% ipython --no-banner

In [1]: import numpy as np

In [2]: np.set_printoptions(precision=4, suppress=True, linewidth=160)

In [3]: K = np.loadtxt("m.csv", delimiter=",")

In [4]: K
Out[4]: 
array([[0.625, 0.375],
       [0.375, 0.625]])

In [5]: out = np.linalg.inv(K)

In [6]: np.allclose(out, K.T)
Out[6]: False

In [7]: round(np.linalg.det(K) * np.linalg.det(out), 4)
Out[7]: np.float64(1.0)

In [8]: (np.abs(out) > 1e-9).astype(int)
Out[8]: 
array([[1, 1],
       [1, 1]])

In [9]: round(np.linalg.slogdet(K)[0], 4)
Out[9]: np.float64(1.0)

In [10]: out
Out[10]: 
array([[ 2.5, -1.5],
       [-1.5,  2.5]])

In [11]: np.trace(K)
Out[11]: np.float64(1.25)

In [12]: np.sort(np.abs(np.linalg.eigvals(K)))
Out[12]: array([0.25, 1.  ])

In [13]: (K - K.T) / 2
Out[13]: 
array([[0., 0.],
       [0., 0.]])

In [14]: np.round(np.linalg.det(K), 4)
Out[14]: np.float64(0.25)

In [15]: K @ K
Out[15]: 
array([[0.5312, 0.4688],
       [0.4688, 0.5312]])

In [16]: round(np.abs(np.linalg.eigvals(K)).max(), 4)
Out[16]: np.float64(1.0)

In [17]: J = np.load("run1.npy")

In [18]: J
Out[18]: 
array([[  2,   0,   4,  -5,  -2,   2,  -5],
       [  0,   0,   0,   0,   0,   0,   0],
       [  2,   0,   4,  -5,  -2,   2,  -5],
       [  8,   0,  16, -20,  -8,   8, -20],
       [ 10,   0,  20, -25, -10,  10, -25]])

In [19]: rk = np.linalg.matrix_rank(J)

In [20]: rk
Out[20]: np.int64(1)

In [21]: N = np.linalg.svd(J)[2][rk:].T

In [22]: N.shape
Out[22]: (7, 6)

In [23]: [int(np.linalg.matrix_rank(J[:i])) for i in range(1, len(J) + 1)]
Out[23]: [1, 1, 1, 1, 1]

In [24]: ang = np.radians(30)

In [25]: Rm = np.eye(7)

In [26]: Rm[6, 6] = Rm[4, 4] = np.cos(ang)

In [27]: Rm[6, 4], Rm[4, 6] = -np.sin(ang), np.sin(ang)

In [28]: Rm
Out[28]: 
array([[ 1.   ,  0.   ,  0.   ,  0.   ,  0.   ,  0.   ,  0.   ],
       [ 0.   ,  1.   ,  0.   ,  0.   ,  0.   ,  0.   ,  0.   ],
       [ 0.   ,  0.   ,  1.   ,  0.   ,  0.   ,  0.   ,  0.   ],
       [ 0.   ,  0.   ,  0.   ,  1.   ,  0.   ,  0.   ,  0.   ],
       [ 0.   ,  0.   ,  0.   ,  0.   ,  0.866,  0.   ,  0.5  ],
       [ 0.   ,  0.   ,  0.   ,  0.   ,  0.   ,  1.   ,  0.   ],
       [ 0.   ,  0.   ,  0.   ,  0.   , -0.5  ,  0.   ,  0.866]])

In [29]: out = J @ Rm.T

In [30]: np.round(np.linalg.det(Rm), 4), np.round(np.trace(Rm), 4)
Out[30]: (np.float64(1.0), np.float64(6.7321))

In [31]: out
Out[31]: 
array([[  2.    ,   0.    ,   4.    ,  -5.    ,  -4.2321,   2.    ,  -3.3301],
       [  0.    ,   0.    ,   0.    ,   0.    ,   0.    ,   0.    ,   0.    ],
       [  2.    ,   0.    ,   4.    ,  -5.    ,  -4.2321,   2.    ,  -3.3301],
       [  8.    ,   0.    ,  16.    , -20.    , -16.9282,   8.    , -13.3205],
       [ 10.    ,   0.    ,  20.    , -25.    , -21.1603,  10.    , -16.6506]])

In [32]: out = np.array([[9, -5], [-1, 0], [-2, 3], [3, -6], [8, -4], [-6, 9], [-9, -1]])

In [33]: np.linalg.matrix_rank(J @ out)
Out[33]: np.int64(1)

In [34]: np.einsum("ij,ij->i", J, J)
Out[34]: array([  78,    0,   78, 1248, 1950])

In [35]: np.einsum("ij->j", J)
Out[35]: array([ 22,   0,  44, -55, -22,  22, -55])

In [36]: M = np.loadtxt("test8.csv", delimiter=",")

In [37]: M
Out[37]: 
array([[ 0.2033, -0.2846, -0.2846],
       [-0.2846,  0.3984,  0.3984],
       [-0.2846,  0.3984,  0.3984]])

In [38]: left, sv, Vh = np.linalg.svd(M)

In [39]: evecs = Vh[:(sv > 1e-8).sum()]

In [40]: rng = np.random.default_rng(81600)

In [41]: vec = M[2] + 4 * M[0] + rng.integers(2) * np.eye(3)[1]

In [42]: vec
Out[42]: array([ 0.5285, -0.7398, -0.7398])

In [43]: round(float(np.linalg.norm(vec - evecs.T @ evecs @ vec)), 4)
Out[43]: 0.0

In [44]: np.allclose(evecs.T @ evecs @ vec, vec)
Out[44]: True

In [45]: np.linalg.matrix_rank(np.vstack([M, vec]))
Out[45]: np.int64(1)

In [46]: np.allclose(M[:-1].T @ np.linalg.lstsq(M[:-1].T, M[-1])[0], M[-1])
Out[46]: True

In [47]: left, sv, Vh = np.linalg.svd(M)

In [48]: sv.round(4) + 0
Out[48]: array([1., 0., 0.])

In [49]: out = left[:, :1] @ np.diag(sv[:1]) @ Vh[:1]

In [50]: np.linalg.matrix_rank(M, rtol=0.05)
Out[50]: np.int64(1)

In [51]: data = np.array([[1, 0, 0, 0], [-2, 1, 0, 0], [1, 0, 1, 0], [-2, -2, 0, 1]])

In [52]: ev, evecs = np.linalg.eig(data)

In [53]: np.sort(np.linalg.eigvals(np.linalg.inv(data)))
Out[53]: array([1., 1., 1., 1.])

In [54]: data @ evecs[:, 0] - ev[0] * evecs[:, 0]
Out[54]: array([0., 0., 0., 0.])

In [55]: np.sort(np.linalg.eigvals(data @ data))
Out[55]: array([1., 1., 1., 1.])

In [56]: C2 = data.T @ data

In [57]: np.linalg.matrix_rank(C2)
Out[57]: np.int64(4)

In [58]: np.diag(C2)
Out[58]: array([10,  5,  1,  1])

In [59]: np.allclose(C2, C2.T)
Out[59]: True

In [60]: np.linalg.svd(data, compute_uv=False) ** 2
Out[60]: array([11.4211,  4.6649,  0.893 ,  0.021 ])

In [61]: C2
Out[61]: 
array([[10,  2,  1, -2],
       [ 2,  5,  0, -2],
       [ 1,  0,  1,  0],
       [-2, -2,  0,  1]])

In [62]: (data @ data.T).shape
Out[62]: (4, 4)

In [63]: lab = rng.permutation(4)

In [64]: lab
Out[64]: array([1, 0, 3, 2])

In [65]: out = data[lab][:, lab]

In [66]: np.allclose(out, data)
Out[66]: False

In [67]: np.trace(out)
Out[67]: np.int64(4)

In [68]: np.diag(out)
Out[68]: array([1, 1, 1, 1])

In [69]: out
Out[69]: 
array([[ 1, -2,  0,  0],
       [ 0,  1,  0,  0],
       [-2, -2,  1,  0],
       [ 0,  1,  0,  1]])

In [70]: np.sort(np.abs(np.linalg.eigvals(out)))
Out[70]: array([1., 1., 1., 1.])

In [71]: [int(np.linalg.matrix_rank(np.linalg.matrix_power(data, p))) for p in range(1, 5)]
Out[71]: [4, 4, 4, 4]

In [72]: np.prod(np.diag(data)), np.round(np.linalg.det(data), 4)
Out[72]: (np.int64(1), np.float64(1.0))

In [73]: np.linalg.matrix_rank(data - data[0, 0] * np.eye(4))
Out[73]: np.int64(2)

In [74]: O, evecs = np.linalg.qr(data[:, :2])[0], np.linalg.qr(data[:, 2:])[0]

In [75]: sv = np.linalg.svd(O.T @ evecs, compute_uv=False)

In [76]: sv
Out[76]: array([0.988 , 0.2985])

In [77]: feats = np.array([[1, -4, -3, 5, 5],
    ...:     [5, 1, -4, -3, 5],
    ...:     [5, 5, 1, -4, -3],
    ...:     [-3, 5, 5, 1, -4],
    ...:     [-4, -3, 5, 5, 1]])

In [78]: feats
Out[78]: 
array([[ 1, -4, -3,  5,  5],
       [ 5,  1, -4, -3,  5],
       [ 5,  5,  1, -4, -3],
       [-3,  5,  5,  1, -4],
       [-4, -3,  5,  5,  1]])

In [79]: lab = rng.permutation(5)

In [80]: out = feats[:, lab] * rng.choice([-1, 1], 5)

In [81]: out
Out[81]: 
array([[ 5,  5,  4,  3,  1],
       [ 5, -3, -1,  4,  5],
       [-3, -4, -5, -1,  5],
       [-4,  1, -5, -5, -3],
       [ 1,  5,  3, -5, -4]])

In [82]: left, _, Vh = np.linalg.svd(feats.T @ out)

In [83]: np.round(np.linalg.lstsq(feats, out)[0], 4) + 0
Out[83]: 
array([[ 0.,  0.,  0.,  0.,  1.],
       [ 0.,  0., -1.,  0.,  0.],
       [ 0.,  0.,  0., -1.,  0.],
       [ 0.,  1.,  0.,  0.,  0.],
       [ 1.,  0.,  0.,  0.,  0.]])
